In [1]: import numpy as np

In [2]: np.set_printoptions(precision=2, suppress=True, linewidth=140, legacy="1.25")

In [3]: feats = np.load("case0.npy")

In [4]: feats
Out[4]: 
array([[0, 1, 1, 1],
       [1, 0, 0, 0],
       [1, 0, 0, 1],
       [1, 0, 1, 0]])

In [5]: print(np.trace(feats))
0

In [6]: np.round(np.abs(np.linalg.eigvals(feats)).max(), 2)
Out[6]: 2.17

In [7]: np.sort(np.abs(np.linalg.eigvals(feats)))
Out[7]: array([0.31, 1.  , 1.48, 2.17])

In [8]: round(float(np.linalg.det(feats)), 2)
Out[8]: 1.0

In [9]: np.allclose(feats, feats.T)
Out[9]: True

In [10]: (feats + feats.T) / 2
Out[10]: 
array([[0., 1., 1., 1.],
       [1., 0., 0., 0.],
       [1., 0., 0., 1.],
       [1., 0., 1., 0.]])

In [11]: x0 = np.array([-3, 2, 0, -1])

In [12]: y = feats @ x0

In [13]: y
Out[13]: array([ 1, -3, -4, -3])

In [14]: print(np.linalg.solve(feats, y))
[-3.  2.  0. -1.]

In [15]: np.linalg.solve(feats, feats[:, 0])
Out[15]: array([1., 0., 0., 0.])

In [16]: W1 = np.array([[-3, 1, 4, -4, -4, 3],
    ...:     [-4, 3, 5, 2, 5, -1],
    ...:     [2, -3, 4, -5, -1, 3],
    ...:     [3, 3, 3, 0, -1, -1]])

In [17]: beta = np.array([3, -5, -7, -7, -6, 4])

In [18]: H = np.maximum(feats @ W1 + beta, 0)

In [19]: H
Out[19]: 
array([[ 4,  0,  5,  0,  0,  5],
       [ 0,  0,  0,  0,  0,  7],
       [ 3,  0,  0,  0,  0,  6],
       [ 2,  0,  1,  0,  0, 10]])

In [20]: np.linalg.matrix_rank(H)
Out[20]: 3

In [21]: (H > 0).mean(axis=0)
Out[21]: array([0.75, 0.  , 0.5 , 0.  , 0.  , 1.  ])

In [22]: W2 = np.array([[1, 1], [1, 1], [3, 2], [3, 0], [2, 3], [2, 1]])

In [23]: (H @ W2).round(6).argmax(axis=1)
Out[23]: array([0, 0, 0, 0])

In [24]: W1 @ W2
Out[24]: 
array([[-4, -3],
       [28, 23],
       [ 0,  7],
       [11,  8]])

In [25]: round(float(np.linalg.det(2 * feats)), 2), np.round(np.linalg.det(feats), 2)
Out[25]: (16.0, 1.0)

In [26]: print(np.linalg.eigvals(feats))
[ 2.17 -1.48  0.31 -1.  ]

In [27]: A = np.loadtxt("x.csv", delimiter=",")

In [28]: A
Out[28]: 
array([[ 1.,  4., -4.],
       [-2.,  0., -5.],
       [ 4.,  0.,  4.]])

In [29]: np.allclose(A, A.T)
Out[29]: False

In [30]: A @ A
Out[30]: 
array([[-23.,   4., -40.],
       [-22.,  -8., -12.],
       [ 20.,  16.,   0.]])

In [31]: print((A - A.T) / 2)
[[ 0.   3.  -4. ]
 [-3.   0.  -2.5]
 [ 4.   2.5  0. ]]

In [32]: round(np.abs(np.linalg.eigvals(A)).max(), 2)
Out[32]: 6.03

In [33]: assert A == A.T
---------------------------------------------------------------------------
ValueError                                Traceback (most recent call last)
Cell In[33], line 1
----> 1 assert A == A.T

ValueError: The truth value of an array with more than one element is ambiguous. Use a.any() or a.all()

In [34]: np.linalg.matrix_power(A, 2)
Out[34]: 
array([[-23.,   4., -40.],
       [-22.,  -8., -12.],
       [ 20.,  16.,   0.]])

In [35]: np.linalg.determinant(A)
---------------------------------------------------------------------------
AttributeError                            Traceback (most recent call last)
Cell In[35], line 1
----> 1 np.linalg.determinant(A)

AttributeError: module 'numpy.linalg' has no attribute 'determinant'

In [36]: T = np.stack([A, -3 * A, A[::-1]])

In [37]: np.linalg.matrix_rank(T)
Out[37]: array([3, 3, 3])

In [38]: print(T.sum(axis=0))
[[  2.  -8.  12.]
 [  2.   0.   5.]
 [ -7.   4. -12.]]

In [39]: arr = np.array([[0.4, -2.1, -0.9],
    ...:     [-0.7, -1.4, -3.4],
    ...:     [0.4, -0.3, -0.4],
    ...:     [0.1, -1.1, 0.7],
    ...:     [0.2, 1.0, -0.9]])

In [40]: arr
Out[40]: 
array([[ 0.4, -2.1, -0.9],
       [-0.7, -1.4, -3.4],
       [ 0.4, -0.3, -0.4],
       [ 0.1, -1.1,  0.7],
       [ 0.2,  1. , -0.9]])

In [41]: hat = arr @ np.linalg.solve(arr.T @ arr, arr.T)

In [42]: print(np.diag(hat))
[0.75 0.97 0.34 0.32 0.61]

In [43]: np.allclose(hat @ hat, hat)
Out[43]: True

In [44]: data = np.load("test4.npy")

In [45]: data
Out[45]: 
array([[ 0,  1,  4, -1,  0],
       [ 0,  0,  3,  0,  0],
       [ 0,  0,  0,  2,  4],
       [ 0,  0,  0,  0,  3],
       [ 0,  0,  0,  0,  0]])

In [46]: round(np.linalg.norm(data[2] - data[0]), 2)
Out[46]: 6.48

In [47]: round(np.linalg.norm(data, 2), 2)
Out[47]: 5.35

In [48]: np.round(np.linalg.norm(data, "nuc"), 2)
Out[48]: 12.2

In [49]: print(np.linalg.norm(data, axis=0))
[0.   1.   5.   2.24 5.  ]

In [50]: print(data[2] @ data[0])
-2

In [51]: round(np.linalg.norm(data, 1), 2), round(float(np.linalg.norm(data, np.inf)), 2)
Out[51]: (7.0, 6.0)

In [52]: K = np.load("layer14.npy")

In [53]: K
Out[53]: 
array([[1.  , 0.  , 0.  , 0.  , 0.  ],
       [0.  , 0.33, 0.  , 0.33, 0.33],
       [0.  , 0.  , 0.67, 0.  , 0.33],
       [0.  , 0.25, 0.  , 0.5 , 0.25],
       [0.  , 0.33, 0.33, 0.  , 0.33]])

In [54]: out = np.linalg.inv(K)

In [55]: round(np.linalg.det(K) * np.linalg.det(out), 2)
Out[55]: 1.0

In [56]: print((np.abs(out) > 1e-9).astype(int))
[[1 0 0 0 0]
 [0 1 1 1 1]
 [0 1 0 1 1]
 [0 1 0 1 0]
 [0 1 1 1 1]]

In [57]: np.round(K @ out, 2) + 0
Out[57]: 
array([[1., 0., 0., 0., 0.],
       [0., 1., 0., 0., 0.],
       [0., 0., 1., 0., 0.],
       [0., 0., 0., 1., 0.],
       [0., 0., 0., 0., 1.]])

In [58]: round(np.linalg.cond(K), 2)
Out[58]: 20.76

In [59]: np.allclose(out, K.T)
Out[59]: False

In [60]: np.round(np.linalg.inv(out), 2) + 0
Out[60]: 
array([[1.  , 0.  , 0.  , 0.  , 0.  ],
       [0.  , 0.33, 0.  , 0.33, 0.33],
       [0.  , 0.  , 0.67, 0.  , 0.33],
       [0.  , 0.25, 0.  , 0.5 , 0.25],
       [0.  , 0.33, 0.33, 0.  , 0.33]])
